$ ipython --no-banner

In [1]: import numpy as np

In [2]: from numpy import linalg as LA

In [3]: np.set_printoptions(precision=2, suppress=True, linewidth=100, floatmode="fixed")

In [4]: r0 = np.array([3, 0, 0])

In [5]: g = np.array([2, 6, 8, 1, 8, 5])

In [6]: K = r0[:, None] + g[None, :]

In [7]: print(K)
[[ 5  9 11  4 11  8]
 [ 2  6  8  1  8  5]
 [ 2  6  8  1  8  5]]

In [8]: np.unravel_index(np.abs(K).argmax(), K.shape)
Out[8]: (np.int64(0), np.int64(2))

In [9]: print(np.count_nonzero(K))
18

In [10]: np.round(LA.svd(K, compute_uv=False), 2) + 0
Out[10]: array([28.46,  2.42,  0.00])

In [11]: np.diff(K, axis=0)
Out[11]: 
array([[-3, -3, -3, -3, -3, -3],
       [ 0,  0,  0,  0,  0,  0]])

In [12]: print(K.shape)
(3, 6)

In [13]: np.round(LA.norm(K), 2)
Out[13]: np.float64(28.57)

In [14]: K.mean(axis=0)
Out[14]: array([3.00, 7.00, 9.00, 2.00, 9.00, 6.00])

In [15]: Uu, sv, Vt = LA.svd(K, full_matrices=False)

In [16]: print(np.round(sv / sv[0], 2) + 0)
[1.00 0.09 0.00]

In [17]: np.allclose(Uu * sv @ Vt, K)
Out[17]: True

In [18]: np.round(Uu.T @ K @ Vt.T, 2) + 0
Out[18]: 
array([[28.46,  0.00,  0.00],
       [ 0.00,  2.42,  0.00],
       [ 0.00,  0.00,  0.00]])

In [19]: B = np.array([[5, 1, 3],
    ...:     [3, 2, -4],
    ...:     [4, -2, -2],
    ...:     [5, -5, 4],
    ...:     [-5, 2, 0],
    ...:     [3, 1, -5]])

In [20]: print(np.einsum("ij,ij->i", K, K))
[428 194 194]

In [21]: K @ B
Out[21]: 
array([[ 85,  11, -67],
       [ 40,  14, -55],
       [ 40,  14, -55]])

In [22]: np.einsum("ij->j", K)
Out[22]: array([ 9, 21, 27,  6, 27, 18])

In [23]: print(np.einsum("ik,kj->ji", K, B))
[[ 85  40  40]
 [ 11  14  14]
 [-67 -55 -55]]

In [24]: data = np.load("run1.npy")

In [25]: data
Out[25]: 
array([[  0,  -1,  -9, -12,   7,  -3],
       [  1,   0,  -4,  -1,   9,   0],
       [  9,   4,   0,  -8,   2,   5],
       [ 12,   1,   8,   0,  -2,   7],
       [ -7,  -9,  -2,   2,   0,  -1],
       [  3,   0,  -5,  -7,   1,   0]])

In [26]: gram = data.T @ data

In [27]: LA.eigvalsh(gram)[::-1]
Out[27]: array([467.51, 467.51,  58.25,  58.25,   3.24,   3.24])

In [28]: LA.svd(data, compute_uv=False) ** 2
Out[28]: array([467.51, 467.51,  58.25,  58.25,   3.24,   3.24])

In [29]: B = LA.inv(data)

In [30]: (np.abs(B) > 1e-9).astype(int)
Out[30]: 
array([[0, 1, 1, 1, 1, 1],
       [1, 0, 1, 1, 1, 1],
       [1, 1, 0, 1, 1, 1],
       [1, 1, 1, 0, 1, 1],
       [1, 1, 1, 1, 0, 1],
       [1, 1, 1, 1, 1, 0]])

In [31]: B.round(2) + 0
Out[31]: 
array([[ 0.00,  0.05, -0.21,  0.14, -0.08,  0.21],
       [-0.05,  0.00,  0.10, -0.11, -0.07, -0.05],
       [ 0.21, -0.10,  0.00,  0.09, -0.01, -0.35],
       [-0.14,  0.11, -0.09,  0.00, -0.02,  0.17],
       [ 0.08,  0.07,  0.01,  0.02,  0.00, -0.16],
       [-0.21,  0.05,  0.35, -0.17,  0.16,  0.00]])

In [32]: round(float(LA.cond(data)), 2)
Out[32]: 12.01

In [33]: round(LA.slogdet(data)[0], 2)
Out[33]: np.float64(1.0)

In [34]: np.allclose(data, data.T)
Out[34]: False

In [35]: round(float(LA.det(data)), 2)
Out[35]: 88209.0

In [36]: round(np.abs(LA.eigvals(data)).max(), 2)
Out[36]: np.float64(21.62)

In [37]: (data - data.T) / 2
Out[37]: 
array([[  0.00,  -1.00,  -9.00, -12.00,   7.00,  -3.00],
       [  1.00,   0.00,  -4.00,  -1.00,   9.00,   0.00],
       [  9.00,   4.00,   0.00,  -8.00,   2.00,   5.00],
       [ 12.00,   1.00,   8.00,   0.00,  -2.00,   7.00],
       [ -7.00,  -9.00,  -2.00,   2.00,   0.00,  -1.00],
       [  3.00,   0.00,  -5.00,  -7.00,   1.00,   0.00]])

In [38]: vec = np.array([0, 1, 0, 2, 1, 0])

In [39]: print(np.round(LA.det(data), 2))
88209.0

In [40]: np.round(LA.eigvals(data).real, 2) + 0
Out[40]: array([0.00, 0.00, 0.00, 0.00, 0.00, 0.00])

In [41]: print(LA.svd(data, compute_uv=False))
[21.62 21.62  7.63  7.63  1.80  1.80]

In [42]: O = LA.solve(np.eye(6) - data, np.eye(6) + data)

In [43]: round(LA.det(O), 2)
Out[43]: np.float64(1.0)

In [44]: print(np.round(O @ O.T, 2) + 0)
[[1.00 0.00 0.00 0.00 0.00 0.00]
 [0.00 1.00 0.00 0.00 0.00 0.00]
 [0.00 0.00 1.00 0.00 0.00 0.00]
 [0.00 0.00 0.00 1.00 0.00 0.00]
 [0.00 0.00 0.00 0.00 1.00 0.00]
 [0.00 0.00 0.00 0.00 0.00 1.00]]

In [45]: r0 = np.array([1, 0, 3, 3, 2, 0])

In [46]: B = data + np.outer(r0, np.eye(6)[0])

In [47]: round(float(LA.det(B) / LA.det(data)), 2), np.round(1 + LA.solve(data, r0)[0], 2)
Out[47]: (0.63, np.float64(0.63))

In [48]: B
Out[48]: 
array([[  1.00,  -1.00,  -9.00, -12.00,   7.00,  -3.00],
       [  1.00,   0.00,  -4.00,  -1.00,   9.00,   0.00],
       [ 12.00,   4.00,   0.00,  -8.00,   2.00,   5.00],
       [ 15.00,   1.00,   8.00,   0.00,  -2.00,   7.00],
       [ -5.00,  -9.00,  -2.00,   2.00,   0.00,  -1.00],
       [  3.00,   0.00,  -5.00,  -7.00,   1.00,   0.00]])

In [49]: r0 = np.array([1, 0, 3, 2, 2, 2])

In [50]: F = 5 * np.eye(6) + np.outer(r0, r0)

In [51]: F
Out[51]: 
array([[ 6.00,  0.00,  3.00,  2.00,  2.00,  2.00],
       [ 0.00,  5.00,  0.00,  0.00,  0.00,  0.00],
       [ 3.00,  0.00, 14.00,  6.00,  6.00,  6.00],
       [ 2.00,  0.00,  6.00,  9.00,  4.00,  4.00],
       [ 2.00,  0.00,  6.00,  4.00,  9.00,  4.00],
       [ 2.00,  0.00,  6.00,  4.00,  4.00,  9.00]])

In [52]: # symmetric

In [53]: np.sort(LA.eigvals(F).real)
Out[53]: array([ 5.00,  5.00,  5.00,  5.00,  5.00, 27.00])

In [54]: (F != 0).astype(int)
Out[54]: 
array([[1, 0, 1, 1, 1, 1],
       [0, 1, 0, 0, 0, 0],
       [1, 0, 1, 1, 1, 1],
       [1, 0, 1, 1, 1, 1],
       [1, 0, 1, 1, 1, 1],
       [1, 0, 1, 1, 1, 1]])

In [55]: round(float(LA.det(F)), 2)
Out[55]: 84375.0

In [56]: w, V = LA.eigh(F)

In [57]: print(np.abs(V[:, -1]).round(6).argmax())
2

In [58]: w.sum(), np.trace(F)
Out[58]: (np.float64(52.0), np.float64(52.0))

In [59]: print(np.round(V.T @ V, 2) + 0)
[[1.00 0.00 0.00 0.00 0.00 0.00]
 [0.00 1.00 0.00 0.00 0.00 0.00]
 [0.00 0.00 1.00 0.00 0.00 0.00]
 [0.00 0.00 0.00 1.00 0.00 0.00]
 [0.00 0.00 0.00 0.00 1.00 0.00]
 [0.00 0.00 0.00 0.00 0.00 1.00]]

In [60]: LA.eigvalsh(F + 2 * np.eye(6))
Out[60]: array([ 7.00,  7.00,  7.00,  7.00,  7.00, 29.00])

In [61]: vec = np.array([0, -3, -2, 1, 0, 1])

In [62]: target = F @ vec

In [63]: beta, lr = np.zeros(6), 1 / LA.norm(F, 2) ** 2

In [64]: for i in range(150):
    ...:     beta -= lr * F.T @ (F @ beta - target)
    ...:     if i % 50 == 0: print(i, round(LA.norm(F @ beta - target), 2))
    ...: 
0 18.59
50 3.25
100 0.57

In [65]: print(round(LA.cond(F), 2))
5.4

In [66]: beta.round(2) + 0
Out[66]: array([ 0.00, -2.98, -1.99,  0.99,  0.00,  0.99])

In [67]: def softmax(z):
    ...:     e = np.exp(z - z.max(axis=-1, keepdims=True))
    ...:     return e / e.sum(axis=-1, keepdims=True)
    ...: 

In [68]: np.round(softmax(F[4] + -1), 2) + 0
Out[68]: array([0.00, 0.00, 0.05, 0.01, 0.94, 0.01])

In [69]: S = F @ F.T / np.sqrt(6)

In [70]: np.round(softmax(S)[4] @ F, 2) + 0
Out[70]: array([ 3.00,  0.00, 14.00,  6.00,  6.00,  6.00])

In [71]: np.round(softmax(S + np.triu(np.full(S.shape, -np.inf), 1)), 2) + 0
Out[71]: 
array([[1.00, 0.00, 0.00, 0.00, 0.00, 0.00],
       [0.00, 1.00, 0.00, 0.00, 0.00, 0.00],
       [0.00, 0.00, 1.00, 0.00, 0.00, 0.00],
       [0.00, 0.00, 1.00, 0.00, 0.00, 0.00],
       [0.00, 0.00, 1.00, 0.00, 0.00, 0.00],
       [0.00, 0.00, 1.00, 0.00, 0.00, 0.00]])

In [72]: O, V = LA.qr(F[:, :4])[0], LA.qr(F[:, 4:])[0]

In [73]: sv = LA.svd(O.T @ V, compute_uv=False)

In [74]: np.degrees(np.arccos(sv.clip(0, 1)))
Out[74]: array([21.73, 90.00])

In [75]: np.round(LA.norm(O @ O.T - V @ V.T, 2), 2)
Out[75]: np.float64(1.0)

In [76]: B = np.array([[3, 2, 2, 1], [2, 0, 3, 2], [0, 0, 1, 3], [2, 3, 3, 3]])

In [77]: C = np.array([[1, 0], [2, 3]])

In [78]: E = np.block([[B, np.array([[-2, 0], [-2, -2], [2, -2], [2, 3]])], [np.zeros((2, 4)), C]])

In [79]: E
Out[79]: 
array([[ 3.00,  2.00,  2.00,  1.00, -2.00,  0.00],
       [ 2.00,  0.00,  3.00,  2.00, -2.00, -2.00],
       [ 0.00,  0.00,  1.00,  3.00,  2.00, -2.00],
       [ 2.00,  3.00,  3.00,  3.00,  2.00,  3.00],
       [ 0.00,  0.00,  0.00,  0.00,  1.00,  0.00],
       [ 0.00,  0.00,  0.00,  0.00,  2.00,  3.00]])

In [80]: B = np.array([[2, -2, -1],
    ...:     [1, 2, 1],
    ...:     [-2, -1, -2],
    ...:     [1, -2, -2],
    ...:     [2, 2, -2],
    ...:     [0, 0, 0]])

In [81]: E @ B
Out[81]: 
array([[  1.00, -10.00,  -3.00],
       [ -4.00, -15.00,  -8.00],
       [  5.00,  -3.00, -12.00],
       [  8.00,  -3.00, -15.00],
       [  2.00,   2.00,  -2.00],
       [  4.00,   4.00,  -4.00]])

In [82]: LA.matrix_rank(E @ B)
Out[82]: np.int64(3)

In [83]: B.T @ E.T
Out[83]: 
array([[  1.00,  -4.00,   5.00,   8.00,   2.00,   4.00],
       [-10.00, -15.00,  -3.00,  -3.00,   2.00,   4.00],
       [ -3.00,  -8.00, -12.00, -15.00,  -2.00,  -4.00]])

In [84]: print(np.einsum("ij->j", E))
[7.00 5.00 9.00 9.00 3.00 2.00]
